$ python3 -q
>>> import numpy as np
>>> import numpy.linalg as la
>>> np.set_printoptions(precision=2, suppress=True, linewidth=100, legacy="1.25")
>>> Y = np.array([[3, 0, 3], [1, 1, 2], [4, 4, 2]])
>>> m1 = np.tril(Y)
>>> m1
array([[3, 0, 0],
       [1, 1, 0],
       [4, 4, 2]])
>>> # triangular
>>> np.unravel_index(np.abs(m1).argmax(), m1.shape)
(2, 0)
>>> np.abs(m1).max()
4
>>> m1.mean(axis=0)
array([2.67, 1.67, 0.67])
>>> m1.shape
(3, 3)
>>> m1 - m1[0]
array([[ 0,  0,  0],
       [-2,  1,  0],
       [ 1,  4,  2]])
>>> round(float(la.norm(m1)), 2)
6.86
>>> np.diff(m1, axis=0)
array([[-2,  1,  0],
       [ 3,  3,  2]])
>>> x0 = np.array([-1, 1, -1])
>>> m1 @ x0
array([-3,  0, -2])
>>> m1 * x0
array([[-3,  0,  0],
       [-1,  1,  0],
       [-4,  4, -2]])
>>> m1 @ np.ones(3)
array([ 3.,  2., 10.])
>>> np.einsum("ij,j->i", m1, x0)
array([-3,  0, -2])
>>> m1 @ (2 * x0)
array([-6,  0, -4])
>>> (m1 @ x0).argmax()
1
>>> (m1 * x0).sum(axis=1)
array([-3,  0, -2])
>>> la.norm(m1 @ x0) <= la.norm(m1, 2) * la.norm(x0) + 1e-9
True
>>> q, R = la.qr(m1)
>>> np.round(q @ R, 2) + 0
array([[3., 0., 0.],
       [1., 1., 0.],
       [4., 4., 2.]])
>>> round(abs(R[0, 0]), 2), round(la.norm(m1[:, 0]), 2)
(5.1, 5.1)
>>> round(np.trace(q @ q.T), 2)
3.0
>>> R
array([[-5.1 , -3.33, -1.57],
       [ 0.  , -2.43, -1.14],
       [ 0.  ,  0.  ,  0.49]])
>>> q.shape, R.shape
((3, 3), (3, 3))
>>> q.round(2) + 0
array([[-0.59,  0.81,  0.  ],
       [-0.2 , -0.14, -0.97],
       [-0.78, -0.57,  0.24]])
>>> def softmax(z):
...     e = np.exp(z - z.max(axis=-1, keepdims=True))
...     return e / e.sum(axis=-1, keepdims=True)
... 
>>> softmax(m1[2] + -2)
array([0.47, 0.47, 0.06])
>>> scores = m1 @ m1.T / np.sqrt(3)
>>> softmax(scores)[2] @ m1
array([4., 4., 2.])
>>> softmax(scores).round(6).argmax(axis=1)
array([2, 2, 2])
>>> data = np.load("mat.npy")
>>> data
array([[-0.84,  1.08,  0.12],
       [ 0.28, -0.36, -0.04],
       [-1.47,  1.89,  0.21]])
>>> # rank 1
>>> Uu, sig, VT = la.svd(data)
>>> vecs = VT[:(sig > 1e-8).sum()]
>>> rng = np.random.default_rng(398453)
>>> x0 = data[2] + 5 * data[0] + rng.integers(2) * np.eye(3)[2]
>>> x0
array([-5.67,  7.29,  0.81])
>>> vecs.T @ vecs
array([[ 0.37, -0.48, -0.05],
       [-0.48,  0.62,  0.07],
       [-0.05,  0.07,  0.01]])
>>> la.matrix_rank(np.vstack([data, x0]))
1
>>> np.allclose(vecs.T @ vecs @ x0, x0)
True
>>> G = data.T @ data
>>> la.matrix_rank(G)
1
>>> np.round(np.trace(G), 2), np.round((data ** 2).sum(), 2)
(7.87, 7.87)
>>> (data @ data.T).shape
(3, 3)
